$ ipython --no-banner

In [1]: import numpy as np

In [2]: import numpy.linalg as la

In [3]: np.set_printoptions(precision=2, suppress=True, linewidth=100, legacy="1.25")

In [4]: J = np.array([[-0.5, 1.2, 1.2, -1.9, 1.2],
   ...:     [2.2, 0.3, -2.6, 0.7, 0.5],
   ...:     [0.7, -0.4, 0.9, 0.8, 0.5],
   ...:     [-0.1, 0.5, 0.9, 0.9, -0.1],
   ...:     [0.3, -1.2, -1.3, -0.3, -0.9],
   ...:     [0.3, 0.2, 0.1, 0.6, 0.2],
   ...:     [1.1, 0.4, 1.1, 0.7, 1.3],
   ...:     [-0.9, 0.4, -2.8, 0.4, 0.9]])

In [5]: print(J)
[[-0.5  1.2  1.2 -1.9  1.2]
 [ 2.2  0.3 -2.6  0.7  0.5]
 [ 0.7 -0.4  0.9  0.8  0.5]
 [-0.1  0.5  0.9  0.9 -0.1]
 [ 0.3 -1.2 -1.3 -0.3 -0.9]
 [ 0.3  0.2  0.1  0.6  0.2]
 [ 1.1  0.4  1.1  0.7  1.3]
 [-0.9  0.4 -2.8  0.4  0.9]]

In [6]: B = np.c_[J[:, :2] @ np.array([[1, 0], [0, -2]]), np.array([2, -9, 0, 8, -5, 4, -7, -8])]

In [7]: print(B)
[[-0.5 -2.4  2. ]
 [ 2.2 -0.6 -9. ]
 [ 0.7  0.8  0. ]
 [-0.1 -1.   8. ]
 [ 0.3  2.4 -5. ]
 [ 0.3 -0.4  4. ]
 [ 1.1 -0.8 -7. ]
 [-0.9 -0.8 -8. ]]

In [8]: print(la.matrix_rank(B))
3

In [9]: proj = J @ la.solve(J.T @ J, J.T)

In [10]: print(np.trace(proj))
5.0

In [11]: print(np.round(la.eigvalsh(proj), 2) + 0)
[0. 0. 0. 1. 1. 1. 1. 1.]

In [12]: print(la.matrix_rank(np.eye(8) - proj))
3

In [13]: th = np.radians(120)

In [14]: R = np.eye(5)

In [15]: R[0, 0] = R[4, 4] = np.cos(th)

In [16]: R[0, 4], R[4, 0] = -np.sin(th), np.sin(th)

In [17]: print(R)
[[-0.5   0.    0.    0.   -0.87]
 [ 0.    1.    0.    0.    0.  ]
 [ 0.    0.    1.    0.    0.  ]
 [ 0.    0.    0.    1.    0.  ]
 [ 0.87  0.    0.    0.   -0.5 ]]

In [18]: B = J @ R.T

In [19]: print(np.allclose(J @ J.T, B @ B.T))
True

In [20]: print(np.round(la.det(R), 2), np.trace(R))
1.0 2.0

In [21]: print(np.allclose(la.norm(J, axis=1), la.norm(B, axis=1)))
True

In [22]: arr = np.load("arr.npy")

In [23]: print(arr)
[[0 1 0]
 [1 0 1]
 [0 1 0]]

In [24]: ev, evecs = la.eigh(arr)

In [25]: x = np.array([-3, -2, -1])

In [26]: print(np.round(x @ arr @ x / (x @ x), 2), np.round(ev[0], 2), round(ev[-1], 2))
1.14 -1.41 1.41

In [27]: print((np.sign(evecs[:, -1].round(6)) == np.sign(evecs[0, -1].round(6))).astype(int))
[1 1 1]

In [28]: print(x @ arr @ x)
16

In [29]: print(evecs * np.maximum(ev, 0) @ evecs.T)
[[0.35 0.5  0.35]
 [0.5  0.71 0.5 ]
 [0.35 0.5  0.35]]

In [30]: rng = np.random.default_rng(71)

In [31]: z = rng.permutation(3)

In [32]: print(z)
[2 1 0]

In [33]: B = arr[z][:, z]

In [34]: print(round(float(la.det(B)), 2), round(float(la.det(arr[z])), 2))
0.0 0.0

In [35]: print(np.diag(B))
[0 0 0]

In [36]: print(np.allclose(B, arr))
True

In [37]: print(np.round(np.sort(np.abs(la.eigvals(B))), 2) + 0)
[0.   1.41 1.41]

In [38]: ev, evecs = la.eigh(arr)

In [39]: print(np.abs(evecs[:, -1]))
[0.5  0.71 0.5 ]

In [40]: print(np.round(evecs @ np.diag(ev) @ evecs.T, 2) + 0)
[[0. 1. 0.]
 [1. 0. 1.]
 [0. 1. 0.]]

In [41]: B = np.array([[1, 1, 2, 2, -1, -2, -1, -2, -1, -1],
    ...:     [0, 2, -2, 0, -2, 2, 0, 1, 0, -2],
    ...:     [0, 0, -2, 1, -2, -2, 0, -2, -2, -2],
    ...:     [-2, 2, 2, 0, 2, 2, 2, 1, 2, 1],
    ...:     [0, -2, -2, 0, 0, 2, -1, 1, 1, 1],
    ...:     [1, -2, 0, 1, 2, -1, -2, -2, -2, 1],
    ...:     [1, 2, -1, -1, 2, -2, -2, -1, 0, -1],
    ...:     [-2, 0, 0, -2, 1, 0, -2, 2, 2, 2],
    ...:     [-2, 1, -2, 2, 1, 1, -2, 2, 2, 1],
    ...:     [2, -2, 1, 0, -2, 2, -1, -2, 1, -1]])

In [42]: m1 = B + B.T

In [43]: print(m1)
[[ 2  1  2  0 -1 -1  0 -4 -3  1]
 [ 1  4 -2  2 -4  0  2  1  1 -4]
 [ 2 -2 -4  3 -4 -2 -1 -2 -4 -1]
 [ 0  2  3  0  2  3  1 -1  4  1]
 [-1 -4 -4  2  0  4  1  2  2 -1]
 [-1  0 -2  3  4 -2 -4 -2 -1  3]
 [ 0  2 -1  1  1 -4 -4 -3 -2 -2]
 [-4  1 -2 -1  2 -2 -3  4  4  0]
 [-3  1 -4  4  2 -1 -2  4  4  2]
 [ 1 -4 -1  1 -1  3 -2  0  2 -2]]

In [44]: # symmetric

In [45]: print(np.all(la.eigvalsh(m1) > 0))
False

In [46]: try:
    ...:     la.cholesky(m1)
    ...: except la.LinAlgError as e:
    ...:     print(e)
    ...: 
Matrix is not positive definite
